In [1]: import numpy as np

In [2]: np.set_printoptions(precision=2, suppress=True, linewidth=100, sign=" ")

In [3]: tidy = lambda a: np.round(a, 2) + 0

In [4]: Q, _ = np.linalg.qr(np.array([[0.5, 0.6, 0.6, 0.5, 0.0, 1.6],
   ...:     [1.6, 1.2, -0.1, -0.7, 0.4, 0.7],
   ...:     [0.5, -0.1, -0.2, 0.5, -0.4, 0.1],
   ...:     [0.2, -0.8, 1.1, 0.5, 0.0, -0.3],
   ...:     [0.2, 0.9, 0.8, 0.0, 0.9, -0.7],
   ...:     [-0.3, 1.4, -1.2, -0.8, 0.1, 0.1]]))

In [5]: feats = Q[:, :5]

In [6]: tidy(feats)
Out[6]: 
array([[-0.28, -0.16,  0.4 ,  0.59,  0.54],
       [-0.89, -0.16, -0.21, -0.37,  0.04],
       [-0.28,  0.18, -0.31,  0.7 , -0.4 ],
       [-0.11,  0.44,  0.39, -0.16,  0.37],
       [-0.11, -0.38,  0.7 , -0.03, -0.57],
       [ 0.17, -0.76, -0.24,  0.04,  0.29]])

In [7]: # orthonormal columns

In [8]: r0 = np.array([2, -3, 8])

In [9]: tidy(np.cross(feats[1, :3], feats[3, :3]))
Out[9]: array([ 0.03,  0.37, -0.41])

In [10]: B = np.c_[feats[:, :1] @ np.array([[5]]), np.array([1, 0, 0, 2, 1, 0])]

In [11]: tidy(B)
Out[11]: 
array([[-1.39,  1.  ],
       [-4.45,  0.  ],
       [-1.39,  0.  ],
       [-0.56,  2.  ],
       [-0.56,  1.  ],
       [ 0.83,  0.  ]])

In [12]: np.linalg.matrix_rank(B)
Out[12]: np.int64(2)

In [13]: tidy(np.linalg.norm(B - feats @ np.linalg.lstsq(feats, B)[0], axis=0))
Out[13]: array([ 0. ,  1.2])

In [14]: tidy(np.linalg.norm(np.linalg.qr(feats)[0].T @ B, axis=0) ** 2 / ((B ** 2).sum(axis=0) + 1e-12))
Out[14]: array([ 1.  ,  0.76])

In [15]: tidy(feats.sum(axis=1))
Out[15]: array([ 1.09, -1.59, -0.11,  0.93, -0.4 , -0.5 ])

In [16]: tidy(np.linalg.svd(feats, compute_uv=False))
Out[16]: array([ 1.,  1.,  1.,  1.,  1.])

In [17]: feats[:, 5]
Traceback (most recent call last):
  Cell In[17], line 1
    feats[:, 5]
IndexError: index 5 is out of bounds for axis 1 with size 5


In [18]: J = np.load("a.npy")

In [19]: J
Out[19]: 
array([[ 22.,  20., -10.,  10.,  20., -15.,  -5.,  20.,  20., -10., -10.,   5.],
       [ 20.,  13.,  -8.,   8.,  16., -12.,  -4.,  16.,  16.,  -8.,  -8.,   4.],
       [-10.,  -8.,   1.,  -4.,  -8.,   6.,   2.,  -8.,  -8.,   4.,   4.,  -2.],
       [ 10.,   8.,  -4.,   1.,   8.,  -6.,  -2.,   8.,   8.,  -4.,  -4.,   2.],
       [ 20.,  16.,  -8.,   8.,  13., -12.,  -4.,  16.,  16.,  -8.,  -8.,   4.],
       [-15., -12.,   6.,  -6., -12.,   6.,   3., -12., -12.,   6.,   6.,  -3.],
       [ -5.,  -4.,   2.,  -2.,  -4.,   3.,  -2.,  -4.,  -4.,   2.,   2.,  -1.],
       [ 20.,  16.,  -8.,   8.,  16., -12.,  -4.,  13.,  16.,  -8.,  -8.,   4.],
       [ 20.,  16.,  -8.,   8.,  16., -12.,  -4.,  16.,  13.,  -8.,  -8.,   4.],
       [-10.,  -8.,   4.,  -4.,  -8.,   6.,   2.,  -8.,  -8.,   1.,   4.,  -2.],
       [-10.,  -8.,   4.,  -4.,  -8.,   6.,   2.,  -8.,  -8.,   4.,   1.,  -2.],
       [  5.,   4.,  -2.,   2.,   4.,  -3.,  -1.,   4.,   4.,  -2.,  -2.,  -2.]])

In [20]: # symmetric, so the eigenvalues are real

In [21]: T = np.stack([J, -1 * J, J[::-1]])

In [22]: (T @ J.T).shape
Out[22]: (3, 12, 12)

In [23]: x = np.array([-1, 0, 1, 1, 0, 5, -2, -4, -4, 3, -5, 4])

In [24]: y = J @ x

In [25]: y
Out[25]: array([-207., -168.,   81.,  -87., -168.,  111.,   48., -156., -156.,   75.,   99.,  -54.])

In [26]: tidy(np.linalg.solve(J, y + J[:, 10]))
Out[26]: array([-1.,  0.,  1.,  1.,  0.,  5., -2., -4., -4.,  3., -4.,  4.])

In [27]: tidy(np.linalg.solve(J.T, J[1]))
Out[27]: array([ 0.,  1.,  0.,  0.,  0.,  0.,  0.,  0.,  0.,  0.,  0.,  0.])

In [28]: tidy(np.linalg.solve(J, y))
Out[28]: array([-1.,  0.,  1.,  1.,  0.,  5., -2., -4., -4.,  3., -5.,  4.])

In [29]: Uu, sigma, vt = np.linalg.svd(feats, full_matrices=False)

In [30]: tidy(Uu.T @ Uu)
Out[30]: 
array([[ 1.,  0.,  0.,  0.,  0.],
       [ 0.,  1.,  0.,  0.,  0.],
       [ 0.,  0.,  1.,  0.,  0.],
       [ 0.,  0.,  0.,  1.,  0.],
       [ 0.,  0.,  0.,  0.,  1.]])

In [31]: np.allclose(Uu * sigma @ vt, feats)
Out[31]: True

In [32]: tidy(sigma / sigma[0])
Out[32]: array([ 1.,  1.,  1.,  1.,  1.])

In [33]: r0, g = J[4], J[6]

In [34]: r0 @ g
Out[34]: np.float64(-440.0)

In [35]: pr = (r0 @ g) / (r0 @ r0) * r0

In [36]: np.outer(r0, g)
Out[36]: 
array([[-100.,  -80.,   40.,  -40.,  -80.,   60.,  -40.,  -80.,  -80.,   40.,   40.,  -20.],
       [ -80.,  -64.,   32.,  -32.,  -64.,   48.,  -32.,  -64.,  -64.,   32.,   32.,  -16.],
       [  40.,   32.,  -16.,   16.,   32.,  -24.,   16.,   32.,   32.,  -16.,  -16.,    8.],
       [ -40.,  -32.,   16.,  -16.,  -32.,   24.,  -16.,  -32.,  -32.,   16.,   16.,   -8.],
       [ -65.,  -52.,   26.,  -26.,  -52.,   39.,  -26.,  -52.,  -52.,   26.,   26.,  -13.],
       [  60.,   48.,  -24.,   24.,   48.,  -36.,   24.,   48.,   48.,  -24.,  -24.,   12.],
       [  20.,   16.,   -8.,    8.,   16.,  -12.,    8.,   16.,   16.,   -8.,   -8.,    4.],
       [ -80.,  -64.,   32.,  -32.,  -64.,   48.,  -32.,  -64.,  -64.,   32.,   32.,  -16.],
       [ -80.,  -64.,   32.,  -32.,  -64.,   48.,  -32.,  -64.,  -64.,   32.,   32.,  -16.],
       [  40.,   32.,  -16.,   16.,   32.,  -24.,   16.,   32.,   32.,  -16.,  -16.,    8.],
       [  40.,   32.,  -16.,   16.,   32.,  -24.,   16.,   32.,   32.,  -16.,  -16.,    8.],
       [ -20.,  -16.,    8.,   -8.,  -16.,   12.,   -8.,  -16.,  -16.,    8.,    8.,   -4.]])

In [37]: tidy(g - pr)
Out[37]: array([-0.03, -0.02,  0.01, -0.01, -0.77,  0.02, -2.99, -0.02, -0.02,  0.01,  0.01, -0.01])

In [38]: tidy(pr)
Out[38]: array([-4.97, -3.98,  1.99, -1.99, -3.23,  2.98,  0.99, -3.98, -3.98,  1.99,  1.99, -0.99])

In [39]: np.linalg.matrix_rank(np.outer(r0, g))
Out[39]: np.int64(1)

In [40]: np.linalg.norm(J, axis=1).argmax()
Out[40]: np.int64(0)

In [41]: tidy(np.linalg.norm(J, "nuc"))
Out[41]: np.float64(146.0)

In [42]: tidy(np.linalg.norm(J, axis=0))
Out[42]: 
array([ 52.53,  42.06,  21.19,  21.19,  42.06,  31.61,  10.91,  42.06,  42.06,  21.19,  21.19,
        10.91])

In [43]: tidy(np.linalg.norm(J[5], 1)), tidy(np.linalg.norm(J[5], np.inf))
Out[43]: (np.float64(99.0), np.float64(15.0))

In [44]: tidy(np.linalg.norm(J[5] - J[3]))
Out[44]: np.float64(52.61)

In [45]: m1 = np.load("w.npy")

In [46]: m1
Out[46]: 
array([[ 5, -1, -1, -3, -1, -5,  5,  2, -5, -2],
       [-1,  5, -1, -1, -3, -1, -5,  5,  2, -5],
       [-1, -1,  5, -1, -1, -3, -1, -5,  5,  2],
       [-3, -1, -1,  5, -1, -1, -3, -1, -5,  5],
       [-1, -3, -1, -1,  5, -1, -1, -3, -1, -5],
       [-5, -1, -3, -1, -1,  5, -1, -1, -3, -1],
       [ 5, -5, -1, -3, -1, -1,  5, -1, -1, -3],
       [ 2,  5, -5, -1, -3, -1, -1,  5, -1, -1],
       [-5,  2,  5, -5, -1, -3, -1, -1,  5, -1],
       [-2, -5,  2,  5, -5, -1, -3, -1, -1,  5]])

In [47]: # symmetric

In [48]: r0 = np.array([3, 2])

In [49]: np.cross(m1[6, :3], m1[8, :3])
Out[49]: array([-23, -20, -15])

In [50]: np.correlate(m1[6], m1[8], "full")
Out[50]: 
array([ -5,  30, -29,  -2, -23,  10, -23,  88, -12, -27, -14,   1, -10,  43,  18, -17, -12,  -1,
        15])

In [51]: np.array([np.convolve(row, r0, "same") for row in m1])
Out[51]: 
array([[ 15,   7,  -5, -11,  -9, -17,   5,  16, -11, -16],
       [ -3,  13,   7,  -5, -11,  -9, -17,   5,  16, -11],
       [ -3,  -5,  13,   7,  -5, -11,  -9, -17,   5,  16],
       [ -9,  -9,  -5,  13,   7,  -5, -11,  -9, -17,   5],
       [ -3, -11,  -9,  -5,  13,   7,  -5, -11,  -9, -17],
       [-15, -13, -11,  -9,  -5,  13,   7,  -5, -11,  -9],
       [ 15,  -5, -13, -11,  -9,  -5,  13,   7,  -5, -11],
       [  6,  19,  -5, -13, -11,  -9,  -5,  13,   7,  -5],
       [-15,  -4,  19,  -5, -13, -11,  -9,  -5,  13,   7],
       [ -6, -19,  -4,  19,  -5, -13, -11,  -9,  -5,  13]])

In [52]: C2 = J.T @ J

In [53]: tidy(np.linalg.svd(J, compute_uv=False) ** 2)
Out[53]: 
array([ 12769.,      9.,      9.,      9.,      9.,      9.,      9.,      9.,      9.,      9.,
            9.,      9.])

In [54]: C2
Out[54]: 
array([[ 2759.,  2200., -1100.,  1100.,  2200., -1650.,  -550.,  2200.,  2200., -1100., -1100.,
          550.],
       [ 2200.,  1769.,  -880.,   880.,  1760., -1320.,  -440.,  1760.,  1760.,  -880.,  -880.,
          440.],
       [-1100.,  -880.,   449.,  -440.,  -880.,   660.,   220.,  -880.,  -880.,   440.,   440.,
         -220.],
       [ 1100.,   880.,  -440.,   449.,   880.,  -660.,  -220.,   880.,   880.,  -440.,  -440.,
          220.],
       [ 2200.,  1760.,  -880.,   880.,  1769., -1320.,  -440.,  1760.,  1760.,  -880.,  -880.,
          440.],
       [-1650., -1320.,   660.,  -660., -1320.,   999.,   330., -1320., -1320.,   660.,   660.,
         -330.],
       [ -550.,  -440.,   220.,  -220.,  -440.,   330.,   119.,  -440.,  -440.,   220.,   220.,
         -110.],
       [ 2200.,  1760.,  -880.,   880.,  1760., -1320.,  -440.,  1769.,  1760.,  -880.,  -880.,
          440.],
       [ 2200.,  1760.,  -880.,   880.,  1760., -1320.,  -440.,  1760.,  1769.,  -880.,  -880.,
          440.],
       [-1100.,  -880.,   440.,  -440.,  -880.,   660.,   220.,  -880.,  -880.,   449.,   440.,
         -220.],
       [-1100.,  -880.,   440.,  -440.,  -880.,   660.,   220.,  -880.,  -880.,   440.,   449.,
         -220.],
       [  550.,   440.,  -220.,   220.,   440.,  -330.,  -110.,   440.,   440.,  -220.,  -220.,
          119.]])

In [55]: np.allclose(C2, C2.T)
Out[55]: True

In [56]: tidy(np.linalg.eigvalsh(C2)[::-1])
Out[56]: 
array([ 12769.,      9.,      9.,      9.,      9.,      9.,      9.,      9.,      9.,      9.,
            9.,      9.])
